$ ipython --no-banner

In [1]: import numpy as np

In [2]: np.set_printoptions(suppress=True, linewidth=120)

In [3]: rnd = lambda a: np.round(a, 3) + 0

In [4]: A = np.loadtxt("arr.csv", delimiter=",")

In [5]: A
Out[5]: 
array([[0., 0., 0., 1.],
       [0., 0., 1., 0.],
       [1., 0., 0., 0.],
       [0., 1., 0., 0.]])

In [6]: Q, Rm = np.linalg.qr(A)

In [7]: Q.shape, Rm.shape
Out[7]: ((4, 4), (4, 4))

In [8]: Q @ Rm
Out[8]: 
array([[0., 0., 0., 1.],
       [0., 0., 1., 0.],
       [1., 0., 0., 0.],
       [0., 1., 0., 0.]])

In [9]: Q
Out[9]: 
array([[ 0.,  0.,  0., -1.],
       [-0.,  0., -1.,  0.],
       [-1., -0.,  0.,  0.],
       [-0., -1.,  0.,  0.]])

In [10]: mat = np.array([[1, -1, -1, 1, -1, 1, 1, -1],
    ...:     [1, 1, 1, 1, -1, -1, -1, -1],
    ...:     [1, -1, 1, -1, 1, -1, 1, -1]])

In [11]: mat
Out[11]: 
array([[ 1, -1, -1,  1, -1,  1,  1, -1],
       [ 1,  1,  1,  1, -1, -1, -1, -1],
       [ 1, -1,  1, -1,  1, -1,  1, -1]])

In [12]: rng = np.random.default_rng(2373)

In [13]: M2 = mat + rng.integers(-2, 3, (3, 1)) @ rng.integers(-2, 3, (1, 8))

In [14]: print(M2)
[[ 0  0  0  1  0  1 -1  1]
 [ 1  1  1  1 -1 -1 -1 -1]
 [-1  1  3 -1  3 -1 -3  3]]

In [15]: np.linalg.matrix_rank(M2 - mat, tol=1e-8)
Out[15]: np.int64(1)

In [16]: F = np.load("layer9.npy")

In [17]: print(F)
[[ 13.561  -2.031  15.396]
 [ 13.334  -2.044  15.086]
 [ 12.804  -2.068  14.369]
 [ -0.081  -0.315  -0.358]
 [ -0.062  -0.458  -0.456]
 [  0.128  -1.074  -0.759]
 [  0.633  -2.226  -1.163]
 [  2.058  -5.115  -2.035]
 [  5.169 -11.455  -4.067]
 [  5.649 -12.462  -4.415]
 [  9.35  -20.53   -7.417]]

In [18]: u = np.array([1, 2, 0])

In [19]: print(rnd(np.cross(F[5, :3], F[7, :3])))
[-1.697 -1.302  1.556]

In [20]: rnd(np.correlate(F[5], F[7], "full"))
Out[20]: array([-0.26 ,  1.531,  7.301,  1.672, -1.562])

In [21]: C2 = np.cov(F, rowvar=False)

In [22]: print(rnd(np.linalg.eigvalsh(C2)[::-1]))
[100.818  45.626   0.001]

In [23]: np.median(F, axis=0)
Out[23]: array([ 5.169, -2.068, -0.759])

In [24]: rnd(np.corrcoef(F.T))
Out[24]: 
array([[ 1.   , -0.202,  0.702],
       [-0.202,  1.   ,  0.556],
       [ 0.702,  0.556,  1.   ]])

In [25]: rnd(C2)
Out[25]: 
array([[32.075, -7.498, 33.616],
       [-7.498, 42.83 , 30.76 ],
       [33.616, 30.76 , 71.539]])

In [26]: print(C2.shape)
(3, 3)

In [27]: print(rnd(F.std(axis=0)))
[5.4   6.24  8.064]

In [28]: rnd(np.corrcoef(F[:, 2], F[:, 1])[0, 1])
Out[28]: np.float64(0.556)

In [29]: Ac = (F - F.mean(axis=0)) / F.std(axis=0)

In [30]: print(rnd(Ac.std(axis=0)))
[1. 1. 1.]

In [31]: c = np.linalg.lstsq(np.delete(Ac, 0, axis=1), Ac[:, 0])[0]

In [32]: rnd(c)
Out[32]: array([-0.857,  1.178])

In [33]: rnd(1 - np.var(Ac[:, 0] - np.delete(Ac, 0, axis=1) @ c))
Out[33]: np.float64(1.0)

In [34]: Uu, sig, Vh = np.linalg.svd(F, full_matrices=False)

In [35]: rnd(Uu.T @ Uu)
Out[35]: 
array([[1., 0., 0.],
       [0., 1., 0.],
       [0., 0., 1.]])

In [36]: rnd(Uu.T @ F @ Vh.T)
Out[36]: 
array([[35.558,  0.   ,  0.   ],
       [ 0.   , 30.556,  0.   ],
       [ 0.   ,  0.   ,  0.133]])

In [37]: print(rnd(sig))
[35.558 30.556  0.133]

In [38]: rnd(np.cumsum(sig ** 2) / np.sum(sig ** 2))
Out[38]: array([0.575, 1.   , 1.   ])

In [39]: rnd(np.sqrt((sig ** 2).sum())), rnd(np.linalg.norm(F))
Out[39]: (np.float64(46.883), np.float64(46.883))

In [40]: rnd(np.abs(Vh[0]))
Out[40]: array([0.729, 0.401, 0.554])

In [41]: print(rnd(sig / sig[0]))
[1.    0.859 0.004]

In [42]: np.abs(Uu[:, 0]).round(6).argmax()
Out[42]: np.int64(0)

In [43]: np.allclose(Uu * sig @ Vh, F)
Out[43]: True

In [44]: rnd(Vh @ Vh.T)
Out[44]: 
array([[1., 0., 0.],
       [0., 1., 0.],
       [0., 0., 1.]])

In [45]: print(Uu.shape, sig.shape, Vh.shape)
(11, 3) (3,) (3, 3)

In [46]: x0 = np.array([-2, 2, 2])

In [47]: y = F @ x0

In [48]: rnd(y)
Out[48]: array([ -0.392,  -0.584,  -1.006,  -1.184,  -1.704,  -3.922,  -8.044, -18.416, -41.382, -45.052, -74.594])

In [49]: y = y + 0.3 * rng.normal(size=11)

In [50]: rnd(y)
Out[50]: array([ -0.822,  -0.408,  -0.758,  -1.933,  -1.73 ,  -4.055,  -8.305, -18.702, -41.103, -44.977, -74.65 ])

In [51]: c, *_ = np.linalg.lstsq(F, y)

In [52]: [round(float(np.linalg.norm(np.linalg.solve(F.T @ F + lam * np.eye(3), F.T @ y))), 2) for lam in (0, 1, 10, 100)]
Out[52]: [3.39, 3.15, 3.12, 2.86]

In [53]: c.round()
Out[53]: array([-0.,  3.,  1.])

In [54]: feats = np.load("run2.npy")

In [55]: feats
Out[55]: 
array([[ 0.3,  2.1, -0.5],
       [ 0.1,  0. , -0.6],
       [-0.5,  1.5,  0.6],
       [-1.1, -2.1,  1.8]])

In [56]: mat.ravel(order="F")
Out[56]: array([ 1,  1,  1, -1,  1, -1, -1,  1,  1,  1,  1, -1, -1, -1,  1,  1, -1, -1,  1, -1,  1, -1, -1, -1])

In [57]: mat.reshape(-1, 2)
Out[57]: 
array([[ 1, -1],
       [-1,  1],
       [-1,  1],
       [ 1, -1],
       [ 1,  1],
       [ 1,  1],
       [-1, -1],
       [-1, -1],
       [ 1, -1],
       [ 1, -1],
       [ 1, -1],
       [ 1, -1]])

In [58]: mat.reshape(2, -1)
Out[58]: 
array([[ 1, -1, -1,  1, -1,  1,  1, -1,  1,  1,  1,  1],
       [-1, -1, -1, -1,  1, -1,  1, -1,  1, -1,  1, -1]])

In [59]: blk = mat.reshape(3, 2, -1)

In [60]: blk.shape
Out[60]: (3, 2, 4)

In [61]: print(np.einsum("ihd,ihd->ih", blk, blk))
[[4 4]
 [4 4]
 [4 4]]

In [62]: print(blk[:, 0])
[[ 1 -1 -1  1]
 [ 1  1  1  1]
 [ 1 -1  1 -1]]

In [63]: blk.sum(axis=1)
Out[63]: 
array([[ 0,  0,  0,  0],
       [ 0,  0,  0,  0],
       [ 2, -2,  2, -2]])

In [64]: np.swapaxes(blk, 1, 2)[2]
Out[64]: 
array([[ 1,  1],
       [-1, -1],
       [ 1,  1],
       [-1, -1]])

In [65]: np.einsum("ihd,jhd->hij", blk, blk).shape
Out[65]: (2, 3, 3)

In [66]: data = np.load("sample11.npy")

In [67]: data
Out[67]: 
array([[1, 1, 1],
       [1, 1, 1],
       [1, 1, 1]])

In [68]: # columns 0 and 1 are equal

In [69]: M2 = np.array([[2, 2, 2], [3, 1, 3], [2, 0, 2]])

In [70]: print(M2.T @ data.T)
[[7 7 7]
 [3 3 3]
 [7 7 7]]

In [71]: np.einsum("ij->j", data)
Out[71]: array([3, 3, 3])

In [72]: print(np.linalg.matrix_rank(data @ M2))
1

In [73]: np.vstack([data, M2.T]).shape
Out[73]: (6, 3)

In [74]: np.linalg.cond(data) > 100
Out[74]: np.True_

In [75]: np.argsort(-np.linalg.norm(data, axis=0).round(6), kind="stable")[:3]
Out[75]: array([0, 1, 2])

In [76]: Uu, sig, Vh = np.linalg.svd(data)

In [77]: rnd(sig)
Out[77]: array([3., 0., 0.])

In [78]: M2 = Uu[:, :1] @ np.diag(sig[:1]) @ Vh[:1]

In [79]: rnd(np.linalg.norm(data - M2) / np.linalg.norm(data))
Out[79]: np.float64(0.0)

In [80]: print(rnd(np.linalg.norm(data - M2, 2)), rnd(sig[1]))
0.0 0.0

In [81]: np.linalg.matrix_rank(data, rtol=0.05)
Out[81]: np.int64(1)

In [82]: Uu, sig, Vh = np.linalg.svd(data)

In [83]: V = Vh[:(sig > 1e-8).sum()]

In [84]: x0 = data[1] + 4 * data[2] + rng.integers(2) * np.eye(3)[0]

In [85]: x0
Out[85]: array([6., 5., 5.])

In [86]: rnd(V.T @ V)
Out[86]: 
array([[0.333, 0.333, 0.333],
       [0.333, 0.333, 0.333],
       [0.333, 0.333, 0.333]])

In [87]: rnd(np.linalg.norm(x0 - V.T @ V @ x0))
Out[87]: np.float64(0.816)

In [88]: np.linalg.matrix_rank(np.vstack([data, x0]))
Out[88]: np.int64(2)

In [89]: K = np.load("mat.npy")

In [90]: print(K)
[[ 1 -1]
 [ 1  0]
 [ 1  1]
 [ 1  2]]

In [91]: proj = K @ np.linalg.solve(K.T @ K, K.T)

In [92]: print(rnd(proj))
[[ 0.7  0.4  0.1 -0.2]
 [ 0.4  0.3  0.2  0.1]
 [ 0.1  0.2  0.3  0.4]
 [-0.2  0.1  0.4  0.7]]

In [93]: rnd((np.eye(4) - proj) @ K)
Out[93]: 
array([[0., 0.],
       [0., 0.],
       [0., 0.],
       [0., 0.]])

In [94]: rnd(np.diag(proj))
Out[94]: array([0.7, 0.3, 0.3, 0.7])

In [95]: print(np.trace(proj))
2.0

In [96]: rnd(np.linalg.eigvalsh(proj))
Out[96]: array([0., 0., 1., 1.])

In [97]: u, v = K[2], K[3]

In [98]: u @ v
Out[98]: np.int64(3)

In [99]: u @ u
Out[99]: np.int64(2)

In [100]: pr = (u @ v) / (u @ u) * u

In [101]: pr
Out[101]: array([1.5, 1.5])

In [102]: print(np.outer(u, v))
[[1 2]
 [1 2]]

In [103]: rnd(np.linalg.norm(u + v) ** 2 + np.linalg.norm(u - v) ** 2)
Out[103]: np.float64(14.0)

In [104]: np.linalg.matrix_rank(np.outer(u, v))
Out[104]: np.int64(1)

In [105]: v - pr
Out[105]: array([-0.5,  0.5])

In [106]: (v - pr) @ u
Out[106]: np.float64(0.0)

In [107]: x0 = np.array([-3, -4])

In [108]: K @ np.eye(2)[0]
Out[108]: array([1., 1., 1., 1.])

In [109]: K @ (2 * x0)
Out[109]: array([  2,  -6, -14, -22])

In [110]: print(K * x0)
[[-3  4]
 [-3  0]
 [-3 -4]
 [-3 -8]]

In [111]: K @ x0
Out[111]: array([  1,  -3,  -7, -11])

In [112]: (K * x0).sum(axis=1)
Out[112]: array([  1,  -3,  -7, -11])

In [113]: idx = rng.integers(0, 2, 4)

In [114]: m1 = np.triu((idx[:, None] == idx) & (rng.random((4, 4)) < 0.8), 1).astype(int)

In [115]: m1 += m1.T

In [116]: m1
Out[116]: 
array([[0, 0, 0, 0],
       [0, 0, 1, 1],
       [0, 1, 0, 1],
       [0, 1, 1, 0]])

In [117]: np.flatnonzero(np.linalg.matrix_power((m1 != 0) + (m1.T != 0) + np.eye(4), 4)[3])
Out[117]: array([1, 2, 3])

In [118]: rnd(np.linalg.det(m1))
Out[118]: np.float64(0.0)

In [119]: (m1 != 0).astype(int)
Out[119]: 
array([[0, 0, 0, 0],
       [0, 0, 1, 1],
       [0, 1, 0, 1],
       [0, 1, 1, 0]])

In [120]: M2 = data / np.linalg.norm(data, axis=1, keepdims=True)

In [121]: C2 = M2 @ M2.T

In [122]: rnd(np.linalg.norm(M2, axis=1))
Out[122]: array([1., 1., 1.])

In [123]: rnd(C2)
Out[123]: 
array([[1., 1., 1.],
       [1., 1., 1.],
       [1., 1., 1.]])

In [124]: np.argwhere(np.triu(np.abs(C2) > 0.95, 1))
Out[124]: 
array([[0, 1],
       [0, 2],
       [1, 2]])

In [125]: r = np.linalg.matrix_rank(m1)

In [126]: r
Out[126]: np.int64(3)

In [127]: N = np.linalg.svd(m1)[2][r:].T

In [128]: [int(np.linalg.matrix_rank(m1[:i])) for i in range(1, len(m1) + 1)]
Out[128]: [0, 1, 2, 3]

In [129]: print(N.shape)
(4, 1)

In [130]: [int(np.linalg.matrix_rank(np.delete(m1, i, axis=0))) for i in range(4)]
Out[130]: [3, 2, 2, 2]

In [131]: N[:, 0] / N[np.abs(N[:, 0]).round(6).argmax(), 0]
Out[131]: array([1., 0., 0., 0.])

In [132]: print(np.allclose(m1 @ N, 0))
True

In [133]: E = np.array([[-9, 9], [-5, 5]])

In [134]: E[:, 0] = 2 * E[:, 1]

In [135]: E
Out[135]: 
array([[18,  9],
       [10,  5]])

In [136]: blk = np.stack([E, 4 * E, E[::-1]])

In [137]: np.linalg.matrix_rank(blk)
Out[137]: array([1, 1, 1])

In [138]: rnd(np.linalg.det(blk))
Out[138]: array([0., 0., 0.])

In [139]: blk.sum(axis=0)
Out[139]: 
array([[100,  50],
       [ 68,  34]])

In [140]: M2 = E[0, 0] * E[1:] - np.outer(E[1:, 0], E[0])

In [141]: print(M2)
[[0 0]]

In [142]: rnd(E[:, 0] / E[0, 0])
Out[142]: array([1.   , 0.556])

In [143]: np.linalg.matrix_rank(M2), np.linalg.matrix_rank(E)
Out[143]: (np.int64(0), np.int64(1))

In [144]: np.flatnonzero(~M2.round(6).any(axis=1))
Out[144]: array([0])

In [145]: Uu, sig, Vh = np.linalg.svd(E)

In [146]: np.argmax(sig[:-1] / (sig[1:] + 1e-6)) + 1
Out[146]: np.int64(1)

In [147]: rnd(sig)
Out[147]: array([23.022,  0.   ])

In [148]: M2 = Uu[:, :1] @ np.diag(sig[:1]) @ Vh[:1]

In [149]: print(M2)
[[18.  9.]
 [10.  5.]]

In [150]: rnd(np.linalg.norm(E - M2) / np.linalg.norm(E))
Out[150]: np.float64(0.0)

In [151]: np.abs(E - M2).max()
Out[151]: np.float64(0.0)

In [152]: Uu, sig, Vh = np.linalg.svd(M2)

In [153]: V = Vh[:(sig > 1e-8).sum()]

In [154]: x0 = M2[0] + -1 * M2[1] + rng.integers(2) * np.eye(2)[0]

In [155]: x0
Out[155]: array([9., 4.])

In [156]: rnd(np.linalg.norm(x0 - V.T @ V @ x0))
Out[156]: np.float64(0.447)

In [157]: print(rnd(V.T @ V))
[[0.8 0.4]
 [0.4 0.2]]

In [158]: rnd(np.diag(V.T @ V))
Out[158]: array([0.8, 0.2])

In [159]: E @ E
Out[159]: 
array([[414, 207],
       [230, 115]])

In [160]: np.allclose(E, E.T)
Out[160]: False

In [161]: np.trace(E)
Out[161]: np.int64(23)

In [162]: print(rnd(np.abs(np.linalg.eigvals(E)).max()))
23.0

In [163]: rnd(np.sort(np.abs(np.linalg.eigvals(E))))
Out[163]: array([ 0., 23.])

In [164]: (E + E.T) / 2
Out[164]: 
array([[18. ,  9.5],
       [ 9.5,  5. ]])
